% ipython --no-banner

In [1]: import numpy as np

In [2]: from numpy import linalg as LA

In [3]: np.set_printoptions(suppress=True, linewidth=160)

In [4]: A = np.load("test12.npy")

In [5]: A
Out[5]: 
array([[ -9, -20, -32,  29,  17, -13,  10, -11],
       [-45,  34,  13, -85, -70, -49, -28, -67],
       [-69, -38, -38, -76, -73, -40, -24, -57],
       [-51, -44, -45, -26, -30, -32,  -6, -35],
       [-21, -82, -58,  25,  10,  13,  10,  19],
       [ 29,  86,  73,  20,  45, -20,  14,  15],
       [118, 128, 148,  76, 112,  56,  32, 114],
       [-42, -12, -18, -18, -12, -42,   0, -30]])

In [6]: left, sv, Vt = LA.svd(A)

In [7]: evecs = Vt[:(sv > 1e-8).sum()]

In [8]: rng = np.random.default_rng(33)

In [9]: vec = A[2] + -1 * A[6] + rng.integers(2) * np.eye(8)[0]

In [10]: vec
Out[10]: array([-186., -166., -186., -152., -185.,  -96.,  -56., -171.])

In [11]: np.round(np.diag(evecs.T @ evecs), 2)
Out[11]: array([0.48, 0.65, 0.57, 0.55, 0.45, 0.57, 0.1 , 0.62])

In [12]: left, sv, Vt = LA.svd(A)

In [13]: sv.round(2) + 0
Out[13]: array([380.52, 180.  ,  65.6 ,  32.03,   0.  ,   0.  ,   0.  ,   0.  ])

In [14]: np.argmax(sv[:-1] / (sv[1:] + 1e-6)) + 1
Out[14]: np.int64(4)

In [15]: Y = left[:, :4] @ np.diag(sv[:4]) @ Vt[:4]

In [16]: round(np.abs(A - Y).max(), 2)
Out[16]: np.float64(0.0)

In [17]: round(float(LA.norm(A - Y, 2)), 2), np.round(sv[4], 2)
Out[17]: (0.0, np.float64(0.0))

In [18]: K = np.array([[2, 5, 2, 2, 2],
    ...:     [4, 3, 0, 1, 2],
    ...:     [3, 2, 2, 1, 4],
    ...:     [1, 3, 0, 2, 5],
    ...:     [4, 2, 3, 5, 5],
    ...:     [1, 5, 4, 4, 4],
    ...:     [2, 1, 1, 0, 0],
    ...:     [5, 2, 0, 0, 5]])

In [19]: K
Out[19]: 
array([[2, 5, 2, 2, 2],
       [4, 3, 0, 1, 2],
       [3, 2, 2, 1, 4],
       [1, 3, 0, 2, 5],
       [4, 2, 3, 5, 5],
       [1, 5, 4, 4, 4],
       [2, 1, 1, 0, 0],
       [5, 2, 0, 0, 5]])

In [20]: O, R = LA.qr(K)

In [21]: np.allclose(R.T @ R, K.T @ K)
Out[21]: True

In [22]: np.round(np.abs(np.diag(R)), 2)
Out[22]: array([8.72, 6.3 , 3.64, 3.06, 4.07])

In [23]: np.trace(O @ O.T)
Out[23]: np.float64(5.0)

In [24]: O.shape, R.shape
Out[24]: ((8, 5), (5, 5))

In [25]: np.round(O.T @ O, 2) + 0
Out[25]: 
array([[1., 0., 0., 0., 0.],
       [0., 1., 0., 0., 0.],
       [0., 0., 1., 0., 0.],
       [0., 0., 0., 1., 0.],
       [0., 0., 0., 0., 1.]])

In [26]: np.round(abs(R[0, 0]), 2), np.round(LA.norm(K[:, 0]), 2)
Out[26]: (np.float64(8.72), np.float64(8.72))

In [27]: hat = K @ LA.solve(K.T @ K, K.T)

In [28]: LA.matrix_rank(np.eye(8) - hat)
Out[28]: np.int64(3)

In [29]: np.allclose(hat @ hat, hat)
Out[29]: True

In [30]: np.round(np.diag(hat), 2)
Out[30]: array([0.54, 0.63, 0.53, 0.78, 0.95, 0.65, 0.28, 0.65])

In [31]: Y = np.c_[K[:, :1] @ np.array([[3]]), np.array([0, 1, 3, 3, 1, 2, 1, 2])]

In [32]: Y
Out[32]: 
array([[ 6,  0],
       [12,  1],
       [ 9,  3],
       [ 3,  3],
       [12,  1],
       [ 3,  2],
       [ 6,  1],
       [15,  2]])

In [33]: LA.matrix_rank(Y)
Out[33]: np.int64(2)

In [34]: np.round(LA.norm(LA.qr(K)[0].T @ Y, axis=0) ** 2 / ((Y ** 2).sum(axis=0) + 1e-12), 2)
Out[34]: array([1.  , 0.88])

In [35]: np.round(LA.norm(Y - K @ LA.lstsq(K, Y)[0], axis=0), 2) + 0
Out[35]: array([0.  , 1.83])

In [36]: Y = K / LA.norm(K, axis=1, keepdims=True)

In [37]: cov = Y @ Y.T

In [38]: (np.abs(cov) > 0.9).astype(int)
Out[38]: 
array([[1, 0, 0, 0, 0, 1, 0, 0],
       [0, 1, 0, 0, 0, 0, 0, 0],
       [0, 0, 1, 0, 1, 0, 0, 1],
       [0, 0, 0, 1, 0, 0, 0, 0],
       [0, 0, 1, 0, 1, 0, 0, 0],
       [1, 0, 0, 0, 0, 1, 0, 0],
       [0, 0, 0, 0, 0, 0, 1, 0],
       [0, 0, 1, 0, 0, 0, 0, 1]])

In [39]: np.round(np.degrees(np.arccos(np.clip(cov[0, 3], -1, 1))), 2)
Out[39]: np.float64(39.17)

In [40]: (cov - 2 * np.eye(8)).round(6).argmax(axis=1)
Out[40]: array([5, 7, 7, 2, 2, 0, 1, 2])

In [41]: data = np.loadtxt("dump.csv", delimiter=",")

In [42]: data
Out[42]: 
array([[ 2.2 ,  1.78,  1.7 ,  2.02, -0.81,  0.99,  0.63, -0.62,  1.15],
       [-1.06, -0.92, -0.78, -1.  ,  0.37, -0.42, -0.23,  0.29, -0.65],
       [ 1.04,  0.86,  0.77,  1.02, -0.44,  0.55,  0.19, -0.28,  0.68],
       [ 2.18,  1.8 ,  1.61,  2.02, -0.85,  0.96,  0.52, -0.64,  1.25],
       [ 2.26,  1.82,  1.59,  1.95, -0.77,  1.06,  0.58, -0.54,  1.17],
       [-2.18, -1.77, -1.59, -2.09,  0.83, -0.95, -0.59,  0.64, -1.25],
       [ 1.08,  0.94,  0.76,  0.99, -0.47,  0.46,  0.26, -0.36,  0.61],
       [ 2.22,  1.85,  1.59,  1.9 , -0.73,  1.01,  0.6 , -0.58,  1.15],
       [ 0.04,  0.02, -0.06, -0.03, -0.02,  0.04,  0.06,  0.03,  0.02],
       [ 1.1 ,  0.87,  0.81,  1.03, -0.32,  0.55,  0.39, -0.3 ,  0.61],
       [-1.12, -0.91, -0.86, -1.01,  0.39, -0.41, -0.31,  0.3 , -0.62],
       [-2.25, -1.77, -1.59, -1.94,  0.87, -1.09, -0.6 ,  0.59, -1.22],
       [-0.03, -0.05, -0.04, -0.03, -0.05, -0.02,  0.06,  0.06,  0.04],
       [ 2.25,  1.89,  1.6 ,  2.01, -0.8 ,  1.02,  0.72, -0.55,  1.31],
       [ 1.04,  0.93,  0.81,  1.05, -0.41,  0.53,  0.36, -0.43,  0.52]])

In [43]: Y = np.c_[data[:, :3] @ np.array([[3, 0, 3], [3, 0, 0], [1, 5, 2]]), np.array([-8, 4, 3, -7, 1, 0, -8, -1, 3, -1, -1, 2, -9, -6, -5])]

In [44]: Y.round(2)
Out[44]: 
array([[ 13.64,   8.5 ,  10.  ,  -8.  ],
       [ -6.72,  -3.9 ,  -4.74,   4.  ],
       [  6.47,   3.85,   4.66,   3.  ],
       [ 13.55,   8.05,   9.76,  -7.  ],
       [ 13.83,   7.95,   9.96,   1.  ],
       [-13.44,  -7.95,  -9.72,   0.  ],
       [  6.82,   3.8 ,   4.76,  -8.  ],
       [ 13.8 ,   7.95,   9.84,  -1.  ],
       [  0.12,  -0.3 ,   0.  ,   3.  ],
       [  6.72,   4.05,   4.92,  -1.  ],
       [ -6.95,  -4.3 ,  -5.08,  -1.  ],
       [-13.65,  -7.95,  -9.93,   2.  ],
       [ -0.28,  -0.2 ,  -0.17,  -9.  ],
       [ 14.02,   8.  ,   9.95,  -6.  ],
       [  6.72,   4.05,   4.74,  -5.  ]])

In [45]: np.round(LA.lstsq(data, Y[:, 0])[0], 2) + 0
Out[45]: array([3., 3., 1., 0., 0., 0., 0., 0., 0.])

In [46]: np.round(LA.norm(Y - data @ LA.lstsq(data, Y)[0], axis=0), 2) + 0
Out[46]: array([ 0.  ,  0.  ,  0.  , 10.01])
